$ ipython --no-banner

In [1]: import numpy as np

In [2]: np.set_printoptions(precision=1, suppress=True, linewidth=140, floatmode="fixed")

In [3]: rnd = lambda a: np.round(a, 1) + 0

In [4]: F = np.load("a.npy")

In [5]: print(F)
[[-2  0  3 -2  3 -1 -1  2 -3 -2 -1 -2 -3  2 -1]
 [ 0  3 -3 -1  1  2 -3 -2  0 -3  3 -3  2 -1 -1]
 [ 0  0  3  1  2  0 -2 -3  0  2  3  3  1 -2  3]
 [ 0  0  0  0  2  0  3  3 -2 -1 -3 -3  2 -3 -2]
 [ 0  0  0  0 -2  2 -3  0 -2 -3 -2 -3 -1  0  3]
 [ 0  0  0  0  0  1 -2  0  3 -2  0  1  0 -1  2]
 [ 0  0  0  0  0  0 -2  0 -1  2 -2  1 -2 -1 -2]
 [ 0  0  0  0  0  0  0  3 -1  3  1  2 -1 -1  1]
 [ 0  0  0  0  0  0  0  0  3  1  0  2  0 -2  3]
 [ 0  0  0  0  0  0  0  0  0  0 -3  1 -3  0 -3]
 [ 0  0  0  0  0  0  0  0  0  0 -2 -1  0 -1  1]
 [ 0  0  0  0  0  0  0  0  0  0  0 -1 -3 -3 -2]
 [ 0  0  0  0  0  0  0  0  0  0  0  0  2 -2  3]
 [ 0  0  0  0  0  0  0  0  0  0  0  0  0 -2 -2]
 [ 0  0  0  0  0  0  0  0  0  0  0  0  0  0  0]]

In [6]: try:
   ...:     np.linalg.inv(F)
   ...: except np.linalg.LinAlgError as e:
   ...:     print("failed:", e)
   ...: 
failed: Singular matrix

In [7]: print(rnd(np.trace(np.linalg.pinv(F) @ F)))
14.0

In [8]: print(np.linalg.cond(F) > 100)
True

In [9]: print(rnd(np.linalg.norm(F, 2) / np.linalg.norm(F)))
0.5

In [10]: print([round(float(x), 1) for x in np.linalg.svd(F, compute_uv=False)[:3]])
[11.8, 10.1, 7.9]

In [11]: print(np.linalg.matrix_rank(F, rtol=0.1))
11

In [12]: print(np.argsort(-np.linalg.norm(F, axis=0).round(6), kind="stable")[:3])
[14 11 10]

In [13]: U, sigma, VT = np.linalg.svd(F)

In [14]: print(np.argmax(sigma[:-1] / (sigma[1:] + 1e-6)) + 1)
14

In [15]: out = U[:, :14] @ np.diag(sigma[:14]) @ VT[:14]

In [16]: print(rnd(np.abs(F - out).max()))
0.0

In [17]: print(np.linalg.matrix_rank(F, rtol=0.05))
12

In [18]: rng = np.random.default_rng(71)

In [19]: z = rng.permutation(15)

In [20]: print(z)
[ 1  8  2  7  9 11 14  5 13 10  4 12  6  0  3]

In [21]: out = F[z][:, z]

In [22]: print(np.trace(out))
4

In [23]: print(rnd(np.sort(np.abs(np.linalg.eigvals(out)))))
[0.0 0.0 0.0 1.0 1.0 2.0 2.0 2.0 2.0 2.0 2.0 3.0 3.0 3.0 3.0]

In [24]: print(rnd(np.sort(np.linalg.eigvals(F))))
[-2.0 -2.0 -2.0 -2.0 -2.0 -1.0  0.0  0.0  0.0  1.0  2.0  3.0  3.0  3.0  3.0]

In [25]: print(np.linalg.matrix_rank(F - F[0, 0] * np.eye(15)))
14

In [26]: print(np.prod(np.diag(F)), rnd(np.linalg.det(F)))
0 0.0

In [27]: E = np.loadtxt("out9.csv", delimiter=",")

In [28]: print(E)
[[0.0 0.0 0.0 0.0 0.0 1.0 1.0 2.0 0.0 0.0 1.0 0.0]
 [0.0 0.0 0.0 0.0 0.0 3.0 1.0 1.0 2.0 3.0 3.0 2.0]
 [0.0 0.0 0.0 0.0 0.0 0.0 0.0 1.0 1.0 0.0 3.0 2.0]
 [0.0 0.0 0.0 0.0 0.0 2.0 0.0 2.0 2.0 3.0 1.0 3.0]
 [0.0 0.0 0.0 0.0 0.0 1.0 0.0 2.0 0.0 3.0 1.0 2.0]
 [1.0 3.0 0.0 2.0 1.0 0.0 0.0 0.0 0.0 0.0 0.0 0.0]
 [1.0 1.0 0.0 0.0 0.0 0.0 0.0 0.0 0.0 0.0 0.0 0.0]
 [2.0 1.0 1.0 2.0 2.0 0.0 0.0 0.0 0.0 0.0 0.0 0.0]
 [0.0 2.0 1.0 2.0 0.0 0.0 0.0 0.0 0.0 0.0 0.0 0.0]
 [0.0 3.0 0.0 3.0 3.0 0.0 0.0 0.0 0.0 0.0 0.0 0.0]
 [1.0 3.0 3.0 1.0 1.0 0.0 0.0 0.0 0.0 0.0 0.0 0.0]
 [0.0 2.0 2.0 3.0 2.0 0.0 0.0 0.0 0.0 0.0 0.0 0.0]]

In [29]: print(np.unique(E.round(6), axis=0).shape)
(12, 12)

In [30]: print(np.linalg.lstsq(E[:-1].T, E[-1])[2])
10

In [31]: print(np.allclose(E[:-1].T @ np.linalg.lstsq(E[:-1].T, E[-1])[0], E[-1]))
True

In [32]: print(rnd(np.trace(np.linalg.pinv(E) @ E)))
10.0

In [33]: print(np.abs(np.diag(np.linalg.qr(E)[1])) > 1e-9)
[ True  True  True  True  True  True  True  True  True  True False False]

In [34]: evals, vecs = np.linalg.eigh(E)

In [35]: x = np.array([1, 1, -2, -1, -2, 1, -2, 0, -1, -1, 2, -2])

In [36]: print(rnd(x @ E @ x / (x @ x)), rnd(evals[0]), rnd(evals[-1]))
0.9 -9.4 9.4

In [37]: data = np.loadtxt("data.csv", delimiter=",")

In [38]: print(data)
[[ 2.0  2.0  2.0  2.0  2.0  2.0  2.0  2.0  2.0  2.0  2.0  2.0  2.0  2.0  2.0  2.0]
 [ 2.0  4.0  4.0  4.0  4.0  4.0  4.0  4.0  4.0  4.0  4.0  4.0  4.0  4.0  4.0  4.0]
 [ 2.0  4.0  6.0  6.0  6.0  6.0  6.0  6.0  6.0  6.0  6.0  6.0  6.0  6.0  6.0  6.0]
 [ 2.0  4.0  6.0  8.0  8.0  8.0  8.0  8.0  8.0  8.0  8.0  8.0  8.0  8.0  8.0  8.0]
 [ 2.0  4.0  6.0  8.0 10.0 10.0 10.0 10.0 10.0 10.0 10.0 10.0 10.0 10.0 10.0 10.0]
 [ 2.0  4.0  6.0  8.0 10.0 12.0 12.0 12.0 12.0 12.0 12.0 12.0 12.0 12.0 12.0 12.0]
 [ 2.0  4.0  6.0  8.0 10.0 12.0 14.0 14.0 14.0 14.0 14.0 14.0 14.0 14.0 14.0 14.0]
 [ 2.0  4.0  6.0  8.0 10.0 12.0 14.0 16.0 16.0 16.0 16.0 16.0 16.0 16.0 16.0 16.0]
 [ 2.0  4.0  6.0  8.0 10.0 12.0 14.0 16.0 18.0 18.0 18.0 18.0 18.0 18.0 18.0 18.0]
 [ 2.0  4.0  6.0  8.0 10.0 12.0 14.0 16.0 18.0 20.0 20.0 20.0 20.0 20.0 20.0 20.0]
 [ 2.0  4.0  6.0  8.0 10.0 12.0 14.0 16.0 18.0 20.0 22.0 22.0 22.0 22.0 22.0 22.0]
 [ 2.0  4.0  6.0  8.0 10.0 12.0 14.0 16.0 18.0 20.0 22.0 24.0 24.0 24.0 24.0 24.0]
 [ 2.0  4.0  6.0  8.0 10.0 12.0 14.0 16.0 18.0 20.0 22.0 24.0 26.0 26.0 26.0 26.0]
 [ 2.0  4.0  6.0  8.0 10.0 12.0 14.0 16.0 18.0 20.0 22.0 24.0 26.0 28.0 28.0 28.0]
 [ 2.0  4.0  6.0  8.0 10.0 12.0 14.0 16.0 18.0 20.0 22.0 24.0 26.0 28.0 30.0 30.0]
 [ 2.0  4.0  6.0  8.0 10.0 12.0 14.0 16.0 18.0 20.0 22.0 24.0 26.0 28.0 30.0 32.0]]

In [39]: evals, vecs = np.linalg.eigh(data)

In [40]: x = np.array([2, 3, 1, 1, 3, -3, 2, 0, 0, -2, -3, 1, -3, 3, 3, 3])

In [41]: print(rnd(x @ data @ x / (x @ x)), rnd(evals[0]), rnd(evals[-1]))
12.3 0.5 220.8

In [42]: print(rnd(np.linalg.eigvalsh(data[1:, 1:])))
[  0.5   0.5   0.6   0.6   0.7   0.8   0.9   1.1   1.4   1.9   2.8   4.5   8.8  24.5 220.6]

In [43]: print(np.abs(data).sum(axis=1).max(), rnd(np.abs(evals).max()))
272.0 220.8

In [44]: print(x @ data @ x)
1070.0

In [45]: O, Rm = np.linalg.qr(data)

In [46]: print(rnd(abs(Rm[0, 0])), rnd(np.linalg.norm(data[:, 0])))
8.0 8.0

In [47]: print(np.allclose(Rm.T @ Rm, data.T @ data))
True

In [48]: print(O.shape, Rm.shape)
(16, 16) (16, 16)

In [49]: W0 = np.array([[0.5, 2.3, 0.5, 1.7],
    ...:     [-0.6, -2.3, -0.8, -0.4],
    ...:     [-0.8, 0.8, 1.1, 0.5],
    ...:     [0.4, 0.5, 0.7, -0.5],
    ...:     [0.0, 2.1, 1.1, 1.5],
    ...:     [-1.2, -1.1, -0.9, 1.1],
    ...:     [1.4, -1.5, -0.6, 0.3],
    ...:     [-0.5, 1.5, -1.6, 1.1],
    ...:     [-0.6, -0.2, -0.6, 2.2],
    ...:     [1.1, 0.7, -0.9, 0.0],
    ...:     [1.4, -0.5, -0.1, 0.6]])

In [50]: W0[10] *= 5

In [51]: print(W0)
[[ 0.5  2.3  0.5  1.7]
 [-0.6 -2.3 -0.8 -0.4]
 [-0.8  0.8  1.1  0.5]
 [ 0.4  0.5  0.7 -0.5]
 [ 0.0  2.1  1.1  1.5]
 [-1.2 -1.1 -0.9  1.1]
 [ 1.4 -1.5 -0.6  0.3]
 [-0.5  1.5 -1.6  1.1]
 [-0.6 -0.2 -0.6  2.2]
 [ 1.1  0.7 -0.9  0.0]
 [ 7.0 -2.5 -0.5  3.0]]

In [52]: C2 = np.cov(W0, rowvar=False)

In [53]: print(rnd(W0.std(axis=0)))
[2.2 1.6 0.9 1.0]

In [54]: print(rnd(np.corrcoef(W0[:, 2], W0[:, 1])[0, 1]))
0.4

In [55]: print(C2.shape)
(4, 4)

In [56]: feats = np.array([[-1, 2, 2, 2, -1, 1, -2, -2, 2, -1, 2, -1, 1, -2],
    ...:     [2, -1, -1, 1, 0, 0, -1, -2, -2, -1, 1, -2, 2, 2],
    ...:     [-1, 2, -1, 0, -1, -1, 0, -1, -2, 1, -1, -2, 0, 1],
    ...:     [-1, 1, 1, -1, -1, -1, 0, -2, 1, 0, 0, 0, 2, 0],
    ...:     [-2, 1, 2, 0, -1, 0, 0, 1, -1, 1, -2, 2, 2, -2],
    ...:     [1, -1, -1, -2, 1, 1, 1, 0, 1, 1, -2, -1, -1, 1],
    ...:     [-1, -2, 0, -1, -1, -2, 2, 1, -1, -2, 0, 2, 2, 2],
    ...:     [1, 1, 1, 0, -1, -1, 2, 0, 0, -1, -2, -2, -1, 2],
    ...:     [-1, -1, -1, 2, -1, 0, -1, -1, 0, -2, -2, -1, 0, 2],
    ...:     [1, 2, 2, -1, 0, 1, 0, 0, 0, 2, -2, 0, -1, 1]]) * (rng.random((10, 14)) < 0.3)

In [57]: print(feats)
[[ 0  0  0  0  0  1  0  0  2 -1  0 -1  0  0]
 [ 0  0  0  0  0  0  0  0  0  0  1  0  0  0]
 [ 0  2  0  0  0  0  0  0  0  1 -1  0  0  0]
 [ 0  0  0 -1  0  0  0  0  0  0  0  0  0  0]
 [ 0  1  0  0  0  0  0  1 -1  1  0  0  0  0]
 [ 0 -1  0  0  1  0  1  0  0  1 -2 -1  0  0]
 [-1  0  0 -1  0 -2  0  0 -1  0  0  2  2  0]
 [ 1  0  1  0  0  0  0  0  0  0  0  0  0  2]
 [ 0  0  0  0  0  0  0  0  0 -2  0  0  0  0]
 [ 0  0  0  0  0  0  0  0  0  0  0  0  0  0]]

In [58]: out = data / np.linalg.norm(data, axis=1, keepdims=True)

In [59]: C2 = out @ out.T

In [60]: print(rnd(C2[14]))
[0.9 0.9 0.9 0.9 0.9 1.0 1.0 1.0 1.0 1.0 1.0 1.0 1.0 1.0 1.0 1.0]

In [61]: print(rnd(np.linalg.norm(out, axis=1)))
[1.0 1.0 1.0 1.0 1.0 1.0 1.0 1.0 1.0 1.0 1.0 1.0 1.0 1.0 1.0 1.0]

In [62]: print(rnd(np.degrees(np.arccos(np.clip(C2[14, 2], -1, 1)))))
23.7

In [63]: f = np.array([3, 0, 0, 0, 3, 0, 0, 1, 2, 3, 0, 1]) + 0.5

In [64]: K = np.eye(12) - 2 * np.outer(f, f) / (f @ f)

In [65]: print(rnd(K))
[[ 0.5 -0.1 -0.1 -0.1 -0.5 -0.1 -0.1 -0.2 -0.4 -0.5 -0.1 -0.2]
 [-0.1  1.0  0.0  0.0 -0.1  0.0  0.0  0.0 -0.1 -0.1  0.0  0.0]
 [-0.1  0.0  1.0  0.0 -0.1  0.0  0.0  0.0 -0.1 -0.1  0.0  0.0]
 [-0.1  0.0  0.0  1.0 -0.1  0.0  0.0  0.0 -0.1 -0.1  0.0  0.0]
 [-0.5 -0.1 -0.1 -0.1  0.5 -0.1 -0.1 -0.2 -0.4 -0.5 -0.1 -0.2]
 [-0.1  0.0  0.0  0.0 -0.1  1.0  0.0  0.0 -0.1 -0.1  0.0  0.0]
 [-0.1  0.0  0.0  0.0 -0.1  0.0  1.0  0.0 -0.1 -0.1  0.0  0.0]
 [-0.2  0.0  0.0  0.0 -0.2  0.0  0.0  0.9 -0.2 -0.2  0.0 -0.1]
 [-0.4 -0.1 -0.1 -0.1 -0.4 -0.1 -0.1 -0.2  0.7 -0.4 -0.1 -0.2]
 [-0.5 -0.1 -0.1 -0.1 -0.5 -0.1 -0.1 -0.2 -0.4  0.5 -0.1 -0.2]
 [-0.1  0.0  0.0  0.0 -0.1  0.0  0.0  0.0 -0.1 -0.1  1.0  0.0]
 [-0.2  0.0  0.0  0.0 -0.2  0.0  0.0 -0.1 -0.2 -0.2  0.0  0.9]]

In [66]: z = rng.permutation(12)

In [67]: print(z)
[ 9  5  4  7  3  8  2 11 10  1  0  6]

In [68]: out = K[z][:, z]

In [69]: print(rnd(np.linalg.det(out)), rnd(np.linalg.det(K[z])))
-1.0 -1.0

In [70]: print(rnd(np.diag(out)))
[0.5 1.0 0.5 0.9 1.0 0.7 1.0 0.9 1.0 1.0 0.5 1.0]

In [71]: print(rnd(out))
[[ 0.5 -0.1 -0.5 -0.2 -0.1 -0.4 -0.1 -0.2 -0.1 -0.1 -0.5 -0.1]
 [-0.1  1.0 -0.1  0.0  0.0 -0.1  0.0  0.0  0.0  0.0 -0.1  0.0]
 [-0.5 -0.1  0.5 -0.2 -0.1 -0.4 -0.1 -0.2 -0.1 -0.1 -0.5 -0.1]
 [-0.2  0.0 -0.2  0.9  0.0 -0.2  0.0 -0.1  0.0  0.0 -0.2  0.0]
 [-0.1  0.0 -0.1  0.0  1.0 -0.1  0.0  0.0  0.0  0.0 -0.1  0.0]
 [-0.4 -0.1 -0.4 -0.2 -0.1  0.7 -0.1 -0.2 -0.1 -0.1 -0.4 -0.1]
 [-0.1  0.0 -0.1  0.0  0.0 -0.1  1.0  0.0  0.0  0.0 -0.1  0.0]
 [-0.2  0.0 -0.2 -0.1  0.0 -0.2  0.0  0.9  0.0  0.0 -0.2  0.0]
 [-0.1  0.0 -0.1  0.0  0.0 -0.1  0.0  0.0  1.0  0.0 -0.1  0.0]
 [-0.1  0.0 -0.1  0.0  0.0 -0.1  0.0  0.0  0.0  1.0 -0.1  0.0]
 [-0.5 -0.1 -0.5 -0.2 -0.1 -0.4 -0.1 -0.2 -0.1 -0.1  0.5 -0.1]
 [-0.1  0.0 -0.1  0.0  0.0 -0.1  0.0  0.0  0.0  0.0 -0.1  1.0]]

In [72]: print(np.allclose(out, K))
False

In [73]: print(rnd(np.sort(np.abs(np.linalg.eigvals(out)))))
[1.0 1.0 1.0 1.0 1.0 1.0 1.0 1.0 1.0 1.0 1.0 1.0]
